$ python3 -q
>>> import numpy as np
>>> import numpy.linalg as la
>>> np.set_printoptions(precision=3, suppress=True, linewidth=100, floatmode="fixed")
>>> tidy = lambda a: np.round(a, 3) + 0
>>> E = np.load("w.npy")
>>> E
array([[-1, -1, -1],
       [-2, -2, -2],
       [ 0,  0,  0],
       [ 4,  4,  4]])
>>> tidy(E @ la.pinv(E) @ E)
array([[-1.000, -1.000, -1.000],
       [-2.000, -2.000, -2.000],
       [ 0.000,  0.000,  0.000],
       [ 4.000,  4.000,  4.000]])
>>> np.abs(np.diag(la.qr(E)[1])) > 1e-9
array([ True, False, False])
>>> np.unique(E.round(6), axis=0).shape
(4, 3)
>>> print(tidy(np.trace(la.pinv(E) @ E)))
1.0
>>> x = np.array([1, -1, -1])
>>> print((E @ x).argmax())
1
>>> M2 = np.array([[2, 1, 0], [0, 0, 0]])
>>> basis = np.kron(M2, E)
>>> print(tidy(la.norm(basis, 2)), tidy(la.norm(M2, 2) * la.norm(E, 2)))
17.748 17.748
>>> la.matrix_rank(basis)
np.int64(1)
>>> rng = np.random.default_rng(9768)
>>> M2 = E + rng.integers(-2, 3, (4, 1)) @ rng.integers(-2, 3, (1, 3))
>>> M2
array([[ 1, -3, -3],
       [-1, -3, -3],
       [ 1, -1, -1],
       [ 5,  3,  3]])
>>> M2 - E
array([[ 2, -2, -2],
       [ 1, -1, -1],
       [ 1, -1, -1],
       [ 1, -1, -1]])
>>> np.abs(M2 - E).sum(axis=1)
array([6, 3, 3, 3])
>>> r = la.matrix_rank(E)
>>> r
np.int64(1)
>>> N = la.svd(E)[2][r:].T
>>> [int(la.matrix_rank(E[:, :j + 1])) for j in range(3)]
[1, 1, 1]
